$ python3 -q
>>> import numpy as np
>>> from numpy import linalg as LA
>>> np.set_printoptions(suppress=True, linewidth=160)
>>> F = np.load("dump.npy")
>>> F
array([[1, 1, 1, 1, 2, 3],
       [3, 1, 1, 1, 1, 2],
       [2, 3, 1, 1, 1, 1],
       [1, 2, 3, 1, 1, 1],
       [1, 1, 2, 3, 1, 1],
       [1, 1, 1, 2, 3, 1]])
>>> F[:, 6]
Traceback (most recent call last):
  File "<python-input-5>", line 1, in <module>
    F[:, 6]
    ~^^^^^^
IndexError: index 6 is out of bounds for axis 1 with size 6
>>> np.count_nonzero(F)
np.int64(36)
>>> np.round(LA.svd(F, compute_uv=False), 1)
array([9. , 2.6, 2.6, 1.7, 1.7, 1. ])
>>> np.round(LA.norm(F), 1)
np.float64(10.1)
>>> LA.matrix_rank(F)
np.int64(6)
>>> F.sum(axis=1)
array([9, 9, 9, 9, 9, 9])
>>> F - F[0]
array([[ 0,  0,  0,  0,  0,  0],
       [ 2,  0,  0,  0, -1, -1],
       [ 1,  2,  0,  0, -1, -2],
       [ 0,  1,  2,  0, -1, -2],
       [ 0,  0,  1,  2, -1, -2],
       [ 0,  0,  0,  1,  1, -2]])
>>> print(F.shape)
(6, 6)
>>> np.zeros(6, 6)
Traceback (most recent call last):
  File "<python-input-13>", line 1, in <module>
    np.zeros(6, 6)
    ~~~~~~~~^^^^^^
TypeError: Cannot interpret '6' as a data type
>>> A2 = F[0, 0] * F[1:] - np.outer(F[1:, 0], F[0])
>>> A2
array([[ 0, -2, -2, -2, -5, -7],
       [ 0,  1, -1, -1, -3, -5],
       [ 0,  1,  2,  0, -1, -2],
       [ 0,  0,  1,  2, -1, -2],
       [ 0,  0,  0,  1,  1, -2]])
>>> np.flatnonzero(~A2.round(6).any(axis=1))
array([], dtype=int64)
>>> F[:, 0] / F[0, 0]
array([1., 3., 2., 1., 1., 1.])
>>> X = np.array([[2, 2, 5, -9, 9, 0, 2, 4],
...     [-6, 1, 6, -3, 4, 6, 1, 2],
...     [-1, -2, -7, 3, 7, 5, -5, 0],
...     [-7, 1, 9, 4, 4, 6, -9, 9],
...     [-6, -1, -4, 2, -6, -6, 6, 9],
...     [0, -1, 4, -4, -5, -2, 1, -7],
...     [-4, 7, 1, -9, 6, -4, 2, 7],
...     [5, -3, -4, -7, 8, 7, -7, -7]])
>>> X[-1] = X[0] + 5 * X[1]
>>> X
array([[  2,   2,   5,  -9,   9,   0,   2,   4],
       [ -6,   1,   6,  -3,   4,   6,   1,   2],
       [ -1,  -2,  -7,   3,   7,   5,  -5,   0],
       [ -7,   1,   9,   4,   4,   6,  -9,   9],
       [ -6,  -1,  -4,   2,  -6,  -6,   6,   9],
       [  0,  -1,   4,  -4,  -5,  -2,   1,  -7],
       [ -4,   7,   1,  -9,   6,  -4,   2,   7],
       [-28,   7,  35, -24,  29,  30,   7,  14]])
>>> (X + X.T) / 2
array([[  2. ,  -2. ,   2. ,  -8. ,   1.5,   0. ,  -1. , -12. ],
       [ -2. ,   1. ,   2. ,  -1. ,   1.5,   2.5,   4. ,   4.5],
       [  2. ,   2. ,  -7. ,   6. ,   1.5,   4.5,  -2. ,  17.5],
       [ -8. ,  -1. ,   6. ,   4. ,   3. ,   1. ,  -9. ,  -7.5],
       [  1.5,   1.5,   1.5,   3. ,  -6. ,  -5.5,   6. ,  19. ],
       [  0. ,   2.5,   4.5,   1. ,  -5.5,  -2. ,  -1.5,  11.5],
       [ -1. ,   4. ,  -2. ,  -9. ,   6. ,  -1.5,   2. ,   7. ],
       [-12. ,   4.5,  17.5,  -7.5,  19. ,  11.5,   7. ,  14. ]])
>>> print(X @ X)
[[-124   20   12 -141   99   41  148   82]
 [ -87  -15  -14  -16  -10   38   32  -20]
 [ -26  -34   46   45 -151  -61   41   12]
 [-297  -37  258  -48  173  345  -19   67]
 [-256  114  331 -205  285  280   22  148]
 [ 252  -48 -302  156 -149 -190  -64 -160]
 [-228   49  141 -176  162  167  160  111]
 [-559  -55  -58 -221   49  231  308  -18]]
>>> round(float(np.abs(LA.eigvals(X)).max()), 1)
15.5
>>> np.round(np.sort(np.abs(LA.eigvals(X))), 1) + 0
array([ 0. ,  0.6,  4.6,  9.9,  9.9, 13.1, 15.5, 15.5])
